$ python3 -q
>>> import numpy as np
>>> from numpy import linalg as LA
>>> np.set_printoptions(precision=2, suppress=True, linewidth=100, legacy="1.25")
>>> M = np.loadtxt("data.csv", delimiter=",")
>>> print(M)
[[  3.84  17.86   2.26  -3.49  15.73   6.88]
 [ -3.93  -2.62  10.17  -2.91   6.28   7.74]
 [ -6.1   -7.53  -6.99  -9.26  -4.69   0.46]
 [ -5.67   5.92   7.4   -9.27  12.13  -1.97]
 [  3.46   3.91   9.98  -3.8   13.59  -5.41]
 [ -4.82 -12.54  -3.95  -1.77 -16.58  -3.25]
 [  4.43   9.96  -5.61  11.19  -6.27   1.68]
 [ -0.49  -8.65 -16.46  -2.51 -17.79  18.76]
 [  9.06  -7.03 -19.36 -13.95 -14.05  17.4 ]
 [ -2.84 -11.08  -6.33  -4.23  -6.15   8.28]
 [  3.78   4.28  -4.41  -9.2  -10.15  12.54]
 [  4.38   9.34  22.65   7.91  19.53  -6.7 ]
 [  1.12   5.32   6.33   7.14   8.89  -9.48]
 [ 10.72  -1.57  10.71   3.11  16.12  12.43]
 [  4.27  -8.4   12.1  -15.51   9.49  32.82]
 [ -3.59   3.47   2.67   5.73  -6.22 -21.74]
 [ -3.4  -13.23   2.36  -1.91 -10.59   3.34]
 [  3.79   5.23  35.83 -20.62  37.27  15.59]
 [-12.7    2.04  -8.87   3.63  -9.41  -3.09]
 [  9.96  14.37   2.88  -1.78  13.18  10.6 ]
 [ -2.24 -14.64  -4.11 -13.91 -16.89   3.84]
 [  2.84   8.73 -18.64  11.17 -19.76  -8.09]
 [  3.66  -8.39 -14.35   4.11 -22.01   1.44]
 [  7.55   3.99  20.36 -13.11  23.2    7.91]
 [  3.11  11.61   5.91   1.91  28.14  12.03]
 [  3.25   4.9  -18.7   20.3  -22.52  -7.34]
 [  3.6  -14.98 -10.48 -16.52 -14.83  -0.34]
 [ -8.12   5.82  -8.19   4.99 -12.76  -0.98]
 [ -1.53   4.26   4.98 -18.23  12.83   3.32]
 [  3.99 -16.55 -25.81   3.83 -30.5   10.16]]
>>> x = np.array([2, 3, -2, 1, -1, 1])
>>> y = M @ x
>>> LA.lstsq(M, y)[0]
array([ 2.,  3., -2.,  1., -1.,  1.])
>>> try:
...     LA.solve(M, y)
... except LA.LinAlgError as e:
...     print("failed:", e)
... 
failed: Last 2 dimensions of the array must be square
>>> LA.solve(M.T @ M, M.T @ y)
array([ 2.,  3., -2.,  1., -1.,  1.])
>>> rng = np.random.default_rng(24)
>>> y = y + 0.05 * rng.normal(size=30)
>>> print(y)
[ 44.47 -37.49 -24.98 -31.76 -24.13 -27.81  69.13  39.97  53.3  -16.12  42.7  -26.8   -5.66  -5.3
 -32.95 -11.88 -39.24 -90.69   8.37  52.93 -33.43  92.01  38.32 -42.    15.04  94.15 -18.85  34.27
 -28.05  54.43]
>>> coef, *_ = LA.lstsq(M, y)
>>> [round(float(LA.norm(LA.solve(M.T @ M + lam * np.eye(6), M.T @ y))), 2) for lam in (0, 1, 10, 100)]
[4.47, 4.47, 4.45, 4.23]
>>> coef
array([ 2.,  3., -2.,  1., -1.,  1.])
>>> print(np.round(M.T @ (y - M @ coef), 2) + 0)
[0. 0. 0. 0. 0. 0.]
>>> t = np.deg2rad(30)
>>> F = np.eye(5)
>>> F[np.ix_([1, 4], [1, 4])] = [[np.cos(t), -np.sin(t)], [np.sin(t), np.cos(t)]]
>>> print(F)
[[ 1.    0.    0.    0.    0.  ]
 [ 0.    0.87  0.    0.   -0.5 ]
 [ 0.    0.    1.    0.    0.  ]
 [ 0.    0.    0.    1.    0.  ]
 [ 0.    0.5   0.    0.    0.87]]
>>> # keeps lengths
>>> u, g = M[10], M[19]
>>> round(float(u @ u), 2)
396.97
>>> p = (u @ g) / (u @ u) * u
>>> LA.matrix_rank(np.outer(u, g))
1
>>> g - p
array([ 8.99, 13.27,  4.01,  0.58, 15.79,  7.38])
>>> d = LA.norm(M[:, None] - M[None], axis=-1)
>>> np.unravel_index(d.round(6).argmax(), d.shape)
(17, 29)
>>> d[:5, :5]
array([[ 0.  , 25.15, 36.34, 19.6 , 20.25],
       [25.15,  0.  , 23.17, 15.89, 18.01],
       [36.34, 23.17,  0.  , 26.02, 30.14],
       [19.6 , 15.89, 26.02,  0.  , 11.74],
       [20.25, 18.01, 30.14, 11.74,  0.  ]])
>>> d.mean(axis=1).argmax()
17
>>> print(d.shape)
(30, 30)
